In [1]: import numpy as np

In [2]: np.set_printoptions(suppress=True, linewidth=140)

In [3]: def tidy(a):
   ...:     return np.round(a, 3) + 0
   ...: 

In [4]: M2 = np.array([[-1, 1, -1, 2, 1, 3],
   ...:     [-2, 1, 0, 0, 1, -3],
   ...:     [-2, 0, 0, 3, 0, -1],
   ...:     [0, 3, -3, -2, 3, -1],
   ...:     [0, 1, 1, 2, -2, 0],
   ...:     [2, 2, 1, 0, 2, -2]])

In [5]: mat = M2 - M2.T

In [6]: mat
Out[6]: 
array([[ 0,  3,  1,  2,  1,  1],
       [-3,  0,  0, -3,  0, -5],
       [-1,  0,  0,  6, -1, -2],
       [-2,  3, -6,  0,  1, -1],
       [-1,  0,  1, -1,  0, -2],
       [-1,  5,  2,  1,  2,  0]])

In [7]: def softmax(z):
   ...:     e = np.exp(z - z.max(axis=-1, keepdims=True))
   ...:     return e / e.sum(axis=-1, keepdims=True)
   ...: 

In [8]: tidy(softmax(mat[5] + 2))
Out[8]: array([0.002, 0.887, 0.044, 0.016, 0.044, 0.006])

In [9]: tidy(softmax(10 * mat[5]))
Out[9]: array([0., 1., 0., 0., 0., 0.])

In [10]: S = mat @ mat.T / np.sqrt(6)

In [11]: softmax(S).round(6).argmax(axis=1)
Out[11]: array([5, 1, 2, 3, 1, 5])

In [12]: t3 = np.stack([mat, 4 * mat, mat[::-1]])

In [13]: t3.sum(axis=0)
Out[13]: 
array([[ -1,  20,   7,  11,   7,   5],
       [-16,   0,   1, -16,   0, -27],
       [ -7,   3,  -6,  30,  -4, -11],
       [-11,  15, -30,   6,   4,  -7],
       [ -8,   0,   5,  -8,   0, -15],
       [ -5,  28,  11,   7,  11,   1]])

In [14]: np.linalg.matrix_rank(t3.reshape(3, -1))
Out[14]: np.int64(2)

In [15]: tidy(np.linalg.det(t3))
Out[15]: array([    9., 36864.,    -9.])

In [16]: np.linalg.matrix_rank(t3)
Out[16]: array([6, 6, 6])

In [17]: t3.shape
Out[17]: (3, 6, 6)

In [18]: tidy(np.linalg.norm(t3, axis=(1, 2)))
Out[18]: array([13.928, 55.714, 13.928])

In [19]: data = np.load("arr.npy")

In [20]: data
Out[20]: 
array([[-0.8  , -0.2  ,  1.3  , -0.2  , -0.6  , -1.2  ],
       [ 0.2  ,  0.2  ,  0.9  ,  2.1  ,  0.6  , -1.7  ],
       [ 0.021, -1.903, -0.588, -1.01 , -0.328, -0.562],
       [-0.8  ,  2.1  , -1.7  ,  2.4  ,  0.   , -1.8  ],
       [-0.1  , -1.9  , -0.4  , -0.8  , -0.1  , -0.9  ],
       [-1.2  ,  1.   ,  1.9  , -1.5  ,  1.5  , -0.4  ]])

In [21]: W1 = np.array([[7, -6, -4, -5, 1],
    ...:     [9, 8, 2, -4, 1],
    ...:     [-1, -9, -8, -8, 5],
    ...:     [-4, 7, 8, 1, 2],
    ...:     [-5, -6, -2, -8, 4],
    ...:     [-1, 6, 6, 7, 1]])

In [22]: b = np.array([2, 1, 1, 0, 1])

In [23]: hid = np.maximum(data @ W1 + b, 0)

In [24]: np.linalg.matrix_rank(hid)
Out[24]: np.int64(3)

In [25]: tidy((hid > 0).mean(axis=0))
Out[25]: array([0.167, 0.167, 0.167, 0.333, 0.5  ])

In [26]: C = np.array([[1, 1, 3], [3, 2, 1], [0, 2, 3], [0, 0, 3], [3, 2, 2]])

In [27]: tidy(hid @ C)
Out[27]: 
array([[  7.5  ,   5.   ,   5.   ],
       [ 32.4  ,  21.6  ,  21.6  ],
       [  0.   ,   0.   ,  29.673],
       [140.9  , 157.8  , 162.7  ],
       [  0.   ,   0.   ,  15.   ],
       [ 38.7  ,  25.8  ,  25.8  ]])

In [28]: W1 @ C
Out[28]: 
array([[ -8, -11, -10],
       [ 36,  31,  31],
       [-13, -25, -50],
       [ 23,  30,  26],
       [-11, -13, -43],
       [ 20,  25,  44]])

In [29]: x0 = np.array([8, 8, -4, 4, -3, -2])

In [30]: x0 @ mat @ x0
Out[30]: np.int64(0)

In [31]: Q = np.linalg.solve(np.eye(6) - mat, np.eye(6) + mat)

In [32]: tidy(Q @ Q.T)
Out[32]: 
array([[1., 0., 0., 0., 0., 0.],
       [0., 1., 0., 0., 0., 0.],
       [0., 0., 1., 0., 0., 0.],
       [0., 0., 0., 1., 0., 0.],
       [0., 0., 0., 0., 1., 0.],
       [0., 0., 0., 0., 0., 1.]])

In [33]: x0 = np.array([-1, 1, -3, -2, 1, 1])

In [34]: rhs = data @ x0

In [35]: b, lr = np.zeros(6), 1 / np.linalg.norm(data, 2) ** 2

In [36]: for i in range(15):
    ...:     b -= lr * data.T @ (data @ b - rhs)
    ...:     if i % 5 == 0: print(i, round(np.linalg.norm(data @ b - rhs), 3))
    ...: 
0 6.731
5 2.543
10 1.233

In [37]: tidy(np.linalg.cond(data))
Out[37]: np.float64(109.975)

In [38]: tidy(b)
Out[38]: array([-0.9  ,  1.05 , -2.73 , -1.912,  0.555,  1.035])

In [39]: M2 = data / np.linalg.norm(data, axis=1, keepdims=True)

In [40]: cov = M2 @ M2.T

In [41]: tidy(cov[1])
Out[41]: array([ 0.372,  1.   , -0.333,  0.568, -0.145,  0.01 ])

In [42]: (cov - 2 * np.eye(6)).round(6).argmax(axis=1)
Out[42]: array([5, 3, 4, 1, 2, 0])

In [43]: tidy(np.linalg.norm(M2, axis=1))
Out[43]: array([1., 1., 1., 1., 1., 1.])

In [44]: tidy(np.degrees(np.arccos(np.clip(cov[1, 3], -1, 1))))
Out[44]: np.float64(55.423)

In [45]: J = np.loadtxt("run12.csv", delimiter=",")

In [46]: tidy(J)
Out[46]: 
array([[0.491, 0.376, 0.26 , 0.202],
       [0.376, 0.287, 0.199, 0.155],
       [0.26 , 0.199, 0.138, 0.107],
       [0.202, 0.155, 0.107, 0.083]])

In [47]: Uu, sv, Vh = np.linalg.svd(mat)

In [48]: tidy(sv)
Out[48]: array([7.823, 7.823, 5.983, 5.983, 0.064, 0.064])

In [49]: M2 = Uu[:, :4] @ np.diag(sv[:4]) @ Vh[:4]

In [50]: tidy(np.linalg.norm(mat - M2, 2)), tidy(sv[4])
Out[50]: (np.float64(0.064), np.float64(0.064))

In [51]: np.linalg.matrix_rank(M2)
Out[51]: np.int64(4)

In [52]: M = np.array([[-3.0, 4.0, 5.0], [0.0, 1.0, 4.0], [0.0, -2.0, -5.0]])

In [53]: M2 = np.array([[3, 3], [3, 7], [7, 5]])

In [54]: np.einsum("ik,kj->ij", M, M2)
Out[54]: 
array([[ 38.,  44.],
       [ 31.,  27.],
       [-41., -39.]])

In [55]: np.einsum("ik,kj->ji", M, M2)
Out[55]: 
array([[ 38.,  31., -41.],
       [ 44.,  27., -39.]])

In [56]: np.einsum("ij,ij->i", M, M)
Out[56]: array([50., 17., 29.])

In [57]: M @ M2
Out[57]: 
array([[ 38.,  44.],
       [ 31.,  27.],
       [-41., -39.]])

In [58]: np.vstack([M, M2.T]).shape
Out[58]: (5, 3)

In [59]: rng = np.random.default_rng(69)

In [60]: M2 = M + rng.integers(-2, 3, (3, 2)) @ rng.integers(-2, 3, (2, 3))

In [61]: M2
Out[61]: 
array([[-3.,  2.,  1.],
       [ 0.,  2.,  6.],
       [ 0.,  1.,  1.]])

In [62]: M2 - M
Out[62]: 
array([[ 0., -2., -4.],
       [ 0.,  1.,  2.],
       [ 0.,  3.,  6.]])

In [63]: np.linalg.matrix_rank(M2 - M, tol=1e-8)
Out[63]: np.int64(1)

In [64]: W1 = np.array([[-1, 7], [6, 0], [-2, 0]])

In [65]: b = np.array([-2, -1])

In [66]: hid = np.maximum(M2 @ W1 + b, 0)

In [67]: np.linalg.matrix_rank(hid)
Out[67]: np.int64(1)

In [68]: hid
Out[68]: 
array([[11.,  0.],
       [ 0.,  0.],
       [ 2.,  0.]])

In [69]: tidy((hid > 0).mean(axis=0))
Out[69]: array([0.667, 0.   ])

In [70]: C = np.array([[4, 1, 4], [2, 4, 3]])

In [71]: hid @ C
Out[71]: 
array([[44., 11., 44.],
       [ 0.,  0.,  0.],
       [ 8.,  2.,  8.]])

In [72]: (hid @ C).round(6).argmax(axis=1)
Out[72]: array([0, 0, 0])

In [73]: m1 = -3 * np.eye(6) + np.eye(6, k=1)

In [74]: m1
Out[74]: 
array([[-3.,  1.,  0.,  0.,  0.,  0.],
       [ 0., -3.,  1.,  0.,  0.,  0.],
       [ 0.,  0., -3.,  1.,  0.,  0.],
       [ 0.,  0.,  0., -3.,  1.,  0.],
       [ 0.,  0.,  0.,  0., -3.,  1.],
       [ 0.,  0.,  0.,  0.,  0., -3.]])

In [75]: u, r1 = m1[5], m1[2]

In [76]: u @ r1
Out[76]: np.float64(0.0)

In [77]: pr = (u @ r1) / (u @ u) * u

In [78]: np.linalg.matrix_rank(np.outer(u, r1))
Out[78]: np.int64(1)

In [79]: pr
Out[79]: array([ 0.,  0.,  0.,  0.,  0., -0.])

In [80]: M2 = m1 + rng.integers(-2, 3, (6, 4)) @ rng.integers(-2, 3, (4, 6))

In [81]: M2
Out[81]: 
array([[-2.,  4., -1., -3.,  2., -2.],
       [ 5., -1.,  5., -7.,  2., -2.],
       [-3., -5., -2.,  5., -2.,  3.],
       [ 4., -1., -4.,  4.,  0.,  8.],
       [ 5., -1.,  6., -6., -2.,  1.],
       [ 2., -3., -3.,  8., -2.,  5.]])

In [82]: M2 - m1
Out[82]: 
array([[ 1.,  3., -1., -3.,  2., -2.],
       [ 5.,  2.,  4., -7.,  2., -2.],
       [-3., -5.,  1.,  4., -2.,  3.],
       [ 4., -1., -4.,  7., -1.,  8.],
       [ 5., -1.,  6., -6.,  1.,  0.],
       [ 2., -3., -3.,  8., -2.,  8.]])
